$ ipython --no-banner

In [1]: import numpy as np

In [2]: import numpy.linalg as la

In [3]: np.set_printoptions(precision=1, suppress=True, linewidth=160, floatmode="fixed")

In [4]: rnd = lambda a: np.round(a, 1) + 0

In [5]: E = np.load("arr.npy")

In [6]: E
Out[6]: 
array([[ 0,  8,  1,  3,  2,  8],
       [ 8, 10,  7,  8,  1,  6],
       [ 1,  7,  6,  7,  7,  7],
       [ 3,  8,  7,  6,  4,  6],
       [ 2,  1,  7,  4,  2,  4],
       [ 8,  6,  7,  6,  4,  2]])

In [7]: x = np.array([0, 2, 2, 5, 5, 4])

In [8]: rhs = E @ x

In [9]: b, lr = np.zeros(6), 1 / la.norm(E, 2) ** 2

In [10]: for i in range(5):
    ...:     b -= lr * E.T @ (E @ b - rhs)
    ...:     if i % 1 == 0: print(i, round(la.norm(E @ b - rhs), 1))
    ...: 
0 28.9
1 27.2
2 25.6
3 24.2
4 22.8

In [11]: print(rnd(b))
[1.4 3.6 3.1 3.1 2.3 3.3]

In [12]: out = np.array([[1, 1], [1, -1]])

In [13]: rng = np.random.default_rng(93562)

In [14]: F = np.kron(out, np.kron(out, out))[rng.permutation(8)][:5]

In [15]: F
Out[15]: 
array([[ 1, -1, -1,  1,  1, -1, -1,  1],
       [ 1, -1,  1, -1, -1,  1, -1,  1],
       [ 1, -1, -1,  1, -1,  1,  1, -1],
       [ 1,  1, -1, -1, -1, -1,  1,  1],
       [ 1,  1, -1, -1,  1,  1, -1, -1]])

In [16]: u = np.array([-5, -6])

In [17]: print(np.polyval(u, F[2]))
[-11  -1  -1 -11  -1 -11 -11  -1]

In [18]: np.convolve(F[2], u)
Out[18]: array([ -5,  -1,  11,   1,  -1,   1, -11,  -1,   6])

In [19]: np.cross(F[2, :3], F[4, :3])
Out[19]: array([2, 0, 2])

In [20]: np.correlate(F[2], F[4], "full")
Out[20]: array([-1,  0,  3,  0, -3,  0,  1,  0,  1,  0, -3,  0,  3,  0, -1])

In [21]: blk = np.stack([F, -3 * F, F[::-1]])

In [22]: blk.sum(axis=0)
Out[22]: 
array([[-1,  3,  1, -3, -1,  3,  1, -3],
       [-1,  3, -3,  1,  1, -3,  3, -1],
       [-1,  1,  1, -1,  1, -1, -1,  1],
       [-1, -3,  3,  1,  1,  3, -3, -1],
       [-1, -3,  1,  3, -1, -3,  1,  3]])

In [23]: rnd(la.norm(blk, axis=(1, 2)))
Out[23]: array([ 6.3, 19.0,  6.3])

In [24]: la.matrix_rank(blk)
Out[24]: array([5, 5, 5])

In [25]: blk.shape
Out[25]: (3, 5, 8)

In [26]: out = F + rng.integers(-2, 3, (5, 4)) @ rng.integers(-2, 3, (4, 8))

In [27]: out
Out[27]: 
array([[  7,   1,  -9,  -5,   1,   3,   1,   3],
       [  7,  -3,  -1,  -7,  -9,  -7,   3,   1],
       [ 13,   3, -10, -11,  -2,   0,  -1,  -1],
       [ -3,  -3,   6,   3,  -2, -10,  -1,  -3],
       [ -3,  -1,   4,   3,   3,  -3,  -4,  -4]])

In [28]: np.abs(out - F).sum(axis=1)
Out[28]: array([30, 36, 41, 35, 27])

In [29]: x = np.array([2, 0, 2, 3, 4, 0, 2, 3])

In [30]: a = np.maximum(F @ x, 0)

In [31]: F.T @ a
Out[31]: array([ 8, -8, -8,  8,  8, -8, -8,  8])

In [32]: a
Out[32]: array([8, 0, 0, 0, 0])

In [33]: np.maximum(F @ x, 0) - np.maximum(-F @ x, 0)
Out[33]: array([ 8, -2, -2, -2, -4])

In [34]: F * (a > 1e-9)[:, None]
Out[34]: 
array([[ 1, -1, -1,  1,  1, -1, -1,  1],
       [ 0,  0,  0,  0,  0,  0,  0,  0],
       [ 0,  0,  0,  0,  0,  0,  0,  0],
       [ 0,  0,  0,  0,  0,  0,  0,  0],
       [ 0,  0,  0,  0,  0,  0,  0,  0]])

In [35]: rnd(np.tanh(F @ x))
Out[35]: array([ 1.0, -1.0, -1.0, -1.0, -1.0])

In [36]: X = np.array([[4.0, 0.0, 0.0, 0.0, 0.0],
    ...:     [0.0, 8.0, 4.0, -4.0, 6.0],
    ...:     [0.0, -7.0, -3.0, -4.0, -9.0],
    ...:     [0.0, -9.0, 0.0, 6.0, 2.0],
    ...:     [0.0, -9.0, 2.0, 6.0, -4.0]])

In [37]: print(X)
[[ 4.0  0.0  0.0  0.0  0.0]
 [ 0.0  8.0  4.0 -4.0  6.0]
 [ 0.0 -7.0 -3.0 -4.0 -9.0]
 [ 0.0 -9.0  0.0  6.0  2.0]
 [ 0.0 -9.0  2.0  6.0 -4.0]]

In [38]: q = X.astype(float).copy()

In [39]: for j in range(5):
    ...:     q[:, j] -= q[:, :j] @ (q[:, :j].T @ q[:, j])
    ...:     q[:, j] /= la.norm(q[:, j])
    ...: 

In [40]: rnd(q)
Out[40]: 
array([[ 1.0,  0.0,  0.0,  0.0,  0.0],
       [ 0.0,  0.5,  0.6, -0.6,  0.3],
       [ 0.0, -0.4, -0.4, -0.8,  0.0],
       [ 0.0, -0.5,  0.2,  0.2,  0.8],
       [ 0.0, -0.5,  0.6, -0.1, -0.5]])

In [41]: rnd(q.T @ q)
Out[41]: 
array([[1.0, 0.0, 0.0, 0.0, 0.0],
       [0.0, 1.0, 0.0, 0.0, 0.0],
       [0.0, 0.0, 1.0, 0.0, 0.0],
       [0.0, 0.0, 0.0, 1.0, 0.0],
       [0.0, 0.0, 0.0, 0.0, 1.0]])

In [42]: x = np.array([1, 1, 1, 0, 2])

In [43]: rhs = q @ x

In [44]: b, lr = np.zeros(5), 1 / la.norm(q, 2) ** 2

In [45]: for i in range(5):
    ...:     b -= lr * q.T @ (q @ b - rhs)
    ...:     if i % 1 == 0: print(i, round(la.norm(q @ b - rhs), 1))
    ...: 
0 0.0
1 0.0
2 0.0
3 0.0
4 0.0

In [46]: rnd(b)
Out[46]: array([1.0, 1.0, 1.0, 0.0, 2.0])
